% ipython --no-banner

In [1]: import numpy as np

In [2]: np.set_printoptions(precision=2, suppress=True, linewidth=100)

In [3]: f = np.array([-2, 1])

In [4]: v = np.array([5, 1, -4])

In [5]: K = f[:, None] + v[None, :]

In [6]: K
Out[6]: 
array([[ 3, -1, -6],
       [ 6,  2, -3]])

In [7]: K @ K
ValueError: matmul: Input operand 1 has a mismatch in its core dimension 0, with gufunc signature (n?,k),(k,m?)->(n?,m?) (size 2 is different from 3)


In [8]: C2 = K.T @ K

In [9]: np.trace(C2), (K ** 2).sum()
Out[9]: (np.int64(95), np.int64(95))

In [10]: np.allclose(C2, C2.T)
Out[10]: True

In [11]: x = np.array([-2, 0, 1])

In [12]: K @ np.ones(3)
Out[12]: array([-4.,  5.])

In [13]: K * x
Out[13]: 
array([[ -6,   0,  -6],
       [-12,   0,  -3]])

In [14]: K @ (2 * x)
Out[14]: array([-24, -30])

In [15]: (K @ x).argmax()
Out[15]: np.int64(0)

In [16]: np.linalg.norm(K @ x) <= np.linalg.norm(K, 2) * np.linalg.norm(x) + 1e-9
Out[16]: np.True_

In [17]: left, sv, VT = np.linalg.svd(K, full_matrices=False)

In [18]: np.abs(VT[0])
Out[18]: array([0.71, 0.08, 0.7 ])

In [19]: np.allclose(left * sv @ VT, K)
Out[19]: True

In [20]: np.round(left.T @ left, 2) + 0
Out[20]: 
array([[1., 0.],
       [0., 1.]])

In [21]: np.cumsum(sv ** 2) / np.sum(sv ** 2)
Out[21]: array([0.86, 1.  ])

In [22]: np.abs(left[:, 0]).round(6).argmax()
Out[22]: np.int64(1)

In [23]: sv
Out[23]: array([9.03, 3.67])

In [24]: M2 = K[0, 0] * K[1:] - np.outer(K[1:, 0], K[0])

In [25]: M2
Out[25]: array([[ 0, 12, 27]])

In [26]: np.linalg.matrix_rank(M2), np.linalg.matrix_rank(K)
Out[26]: (np.int64(1), np.int64(2))

In [27]: K[0] @ K[1]
Out[27]: np.int64(34)

In [28]: round(np.linalg.norm(K, "nuc"), 2)
Out[28]: np.float64(12.7)

In [29]: np.linalg.norm(K, axis=1).argmax()
Out[29]: np.int64(1)

In [30]: arr = np.load("x.npy")

In [31]: arr
Out[31]: 
array([[ 0.79, -4.34, -2.35],
       [ 4.29, -2.47,  0.72],
       [ 4.49, -0.37,  2.17],
       [-1.27, -3.74, -3.07],
       [-3.46,  3.59,  0.44],
       [ 4.33, -2.38,  0.8 ],
       [-4.31, -0.33, -2.51],
       [-1.64,  4.33,  1.89],
       [ 4.35,  0.2 ,  2.45],
       [ 4.52, -1.67,  1.35],
       [-3.69, -1.58, -2.98],
       [-4.06,  2.9 , -0.32],
       [ 4.02, -2.96,  0.26],
       [ 0.58,  4.04,  2.89],
       [ 3.31, -3.7 , -0.59]])

In [32]: # null space of dimension 1

In [33]: left, sv, VT = np.linalg.svd(arr)

In [34]: np.argmax(sv[:-1] / (sv[1:] + 1e-6)) + 1
Out[34]: np.int64(2)

In [35]: sv.round(2) + 0
Out[35]: array([15.55, 11.54,  0.  ])

In [36]: M2 = left[:, :2] @ np.diag(sv[:2]) @ VT[:2]

In [37]: M2
Out[37]: 
array([[ 0.79, -4.34, -2.35],
       [ 4.29, -2.47,  0.72],
       [ 4.49, -0.37,  2.17],
       [-1.27, -3.74, -3.07],
       [-3.46,  3.59,  0.44],
       [ 4.33, -2.38,  0.8 ],
       [-4.31, -0.33, -2.51],
       [-1.64,  4.33,  1.89],
       [ 4.35,  0.2 ,  2.45],
       [ 4.52, -1.67,  1.35],
       [-3.69, -1.58, -2.98],
       [-4.06,  2.9 , -0.32],
       [ 4.02, -2.96,  0.26],
       [ 0.58,  4.04,  2.89],
       [ 3.31, -3.7 , -0.59]])

In [38]: np.linalg.matrix_rank(M2)
Out[38]: np.int64(2)

In [39]: C = M2[[4, 0]].astype(float)

In [40]: for _ in range(4):
    ...:     idx = np.linalg.norm(M2[:, None] - C, axis=-1).argmin(axis=1)
    ...:     C = np.array([M2[idx == j].mean(axis=0) for j in range(2)])
    ...: 

In [41]: idx
Out[41]: array([1, 1, 1, 1, 0, 1, 0, 0, 1, 1, 0, 0, 1, 0, 1])

In [42]: np.abs(C[1] - C[0]).argmax()
Out[42]: np.int64(0)

In [43]: np.bincount(idx)
Out[43]: array([6, 9])

In [44]: np.round(np.linalg.norm(arr[7], 1), 2), round(float(np.linalg.norm(arr[7], np.inf)), 2)
Out[44]: (np.float64(7.86), 4.33)

In [45]: np.round(np.linalg.norm(arr[7] - arr[4]), 2)
Out[45]: np.float64(2.44)

In [46]: np.linalg.norm(arr, axis=0)
Out[46]: array([13.77, 11.36,  7.51])

In [47]: theta = np.radians(180)

In [48]: Rm = np.eye(3)

In [49]: Rm[0, 0] = Rm[2, 2] = np.cos(theta)

In [50]: Rm[0, 2], Rm[2, 0] = -np.sin(theta), np.sin(theta)

In [51]: Rm.round(2) + 0
Out[51]: 
array([[-1.,  0.,  0.],
       [ 0.,  1.,  0.],
       [ 0.,  0., -1.]])

In [52]: M2 = K @ Rm.T

In [53]: M2
Out[53]: 
array([[-3., -1.,  6.],
       [-6.,  2.,  3.]])

In [54]: np.linalg.svd(K, compute_uv=False), np.linalg.svd(M2, compute_uv=False)
Out[54]: (array([9.03, 3.67]), array([9.03, 3.67]))

In [55]: round(float(np.linalg.det(Rm)), 2), np.trace(Rm)
Out[55]: (1.0, np.float64(-1.0))

In [56]: np.allclose(np.linalg.norm(K, axis=1), np.linalg.norm(M2, axis=1))
Out[56]: True

In [57]: np.abs(M2 - K).max(axis=0)
Out[57]: array([12.,  0., 12.])

In [58]: w1 = np.array([[0, -2, 3, 3, 2], [-1, -2, -1, 1, -3], [1, -3, -2, -1, -2]])

In [59]: b = np.array([5, 0, 0, -2, -8])

In [60]: H = np.maximum(M2 @ w1 + b, 0)

In [61]: (H > 0).astype(int)
Out[61]: 
array([[1, 0, 0, 0, 0],
       [1, 0, 0, 0, 0]])

In [62]: np.linalg.matrix_rank(H)
Out[62]: np.int64(1)

In [63]: H
Out[63]: 
array([[12.,  0.,  0.,  0.,  0.],
       [ 6.,  0.,  0.,  0.,  0.]])

In [64]: C = np.array([[0, 1], [1, 1], [0, 3], [1, 1], [0, 1]])

In [65]: H @ C
Out[65]: 
array([[ 0., 12.],
       [ 0.,  6.]])

In [66]: E = np.array([[36, 12, 30], [12, 6, 12], [30, 12, 28]])

In [67]: E
Out[67]: 
array([[36, 12, 30],
       [12,  6, 12],
       [30, 12, 28]])

In [68]: # equal to its transpose

In [69]: round(np.linalg.norm(E, 2) / np.linalg.norm(E), 2)
Out[69]: np.float64(1.0)

In [70]: round(np.log10(np.linalg.cond(E)))
Out[70]: 2

In [71]: np.linalg.matrix_rank(E, rtol=0.1)
Out[71]: np.int64(1)

In [72]: np.linalg.cond(E) > 100
Out[72]: np.True_

In [73]: evals, vecs = np.linalg.eigh(E)

In [74]: np.abs(vecs[:, -1]).round(6).argmax()
Out[74]: np.int64(0)

In [75]: np.abs(vecs[:, -1])
Out[75]: array([0.72, 0.27, 0.64])

In [76]: np.linalg.eigvalsh(E @ E)
Out[76]: array([   0.17,    6.86, 4484.97])

In [77]: np.linalg.svd(E, compute_uv=False)
Out[77]: array([66.97,  2.62,  0.41])

In [78]: np.round(vecs.T @ E @ vecs, 2) + 0
Out[78]: 
array([[ 0.41,  0.  ,  0.  ],
       [ 0.  ,  2.62,  0.  ],
       [ 0.  ,  0.  , 66.97]])

In [79]: np.round(vecs.T @ vecs, 2) + 0
Out[79]: 
array([[1., 0., 0.],
       [0., 1., 0.],
       [0., 0., 1.]])

In [80]: np.linalg.eigvalsh(E + 3 * np.eye(3))
Out[80]: array([ 3.41,  5.62, 69.97])

In [81]: np.unique(evals.round(6) + 0, return_counts=True)[1]
Out[81]: array([1, 1, 1])

In [82]: data = np.load("run10.npy")

In [83]: data
Out[83]: 
array([[3, 0, 0],
       [0, 1, 0],
       [0, 0, 1]])

In [84]: # symmetric, so the eigenvalues are real

In [85]: proj = np.triu(np.array([[1, -3, -2], [2, -1, -1], [2, -1, 3]]), 1) + np.eye(3)

In [86]: M2 = proj @ data @ np.linalg.inv(proj)

In [87]: proj @ data - data @ proj
Out[87]: 
array([[0., 6., 4.],
       [0., 0., 0.],
       [0., 0., 0.]])

In [88]: np.linalg.matrix_rank(M2)
Out[88]: np.int64(3)

In [89]: np.sort(np.linalg.eigvals(data).real)
Out[89]: array([1., 1., 3.])

In [90]: np.flatnonzero(np.linalg.matrix_power((data != 0) + (data.T != 0) + np.eye(3), 3)[2])
Out[90]: array([2])

In [91]: data @ data
Out[91]: 
array([[9, 0, 0],
       [0, 1, 0],
       [0, 0, 1]])

In [92]: (np.linalg.matrix_power((data != 0) + (data.T != 0) + np.eye(3), 3) > 0).astype(int)
Out[92]: 
array([[1, 0, 0],
       [0, 1, 0],
       [0, 0, 1]])

In [93]: A = np.array([[-1.06, 1.61], [-0.3, -0.2], [-1.0, 1.6], [0.8, 0.3]])

In [94]: C2 = A.T @ A

In [95]: C2
Out[95]: 
array([[ 2.85, -3.01],
       [-3.01,  5.28]])

In [96]: np.allclose(C2, C2.T)
Out[96]: True

In [97]: np.round(np.trace(C2), 2), np.round((A ** 2).sum(), 2)
Out[97]: (np.float64(8.14), np.float64(8.14))

In [98]: M2 = A / np.sqrt((A ** 2).mean(axis=1, keepdims=True))

In [99]: np.linalg.matrix_rank(M2) == np.linalg.matrix_rank(A)
Out[99]: np.True_

In [100]: np.linalg.matrix_rank(A - A.mean(axis=1, keepdims=True))
Out[100]: np.int64(1)

In [101]: A - A.mean(axis=1, keepdims=True)
Out[101]: 
array([[-1.33,  1.33],
       [-0.05,  0.05],
       [-1.3 ,  1.3 ],
       [ 0.25, -0.25]])

In [102]: x = np.array([0, -1])

In [103]: y = A @ x

In [104]: np.round(np.linalg.solve(A.T @ A, A.T @ y), 2) + 0
Out[104]: array([ 0., -1.])

In [105]: y
Out[105]: array([-1.61,  0.2 , -1.6 , -0.3 ])

In [106]: rng = np.random.default_rng(5522)

In [107]: y = y + 0.1 * rng.normal(size=4)

In [108]: y
Out[108]: array([-1.56,  0.18, -1.7 , -0.24])

In [109]: b, *_ = np.linalg.lstsq(A, y)

In [110]: [round(float(np.linalg.norm(np.linalg.solve(A.T @ A + lam * np.eye(2), A.T @ y))), 2) for lam in (0, 1, 10, 100)]
Out[110]: [0.98, 0.78, 0.36, 0.06]

In [111]: b
Out[111]: array([ 0.06, -0.98])
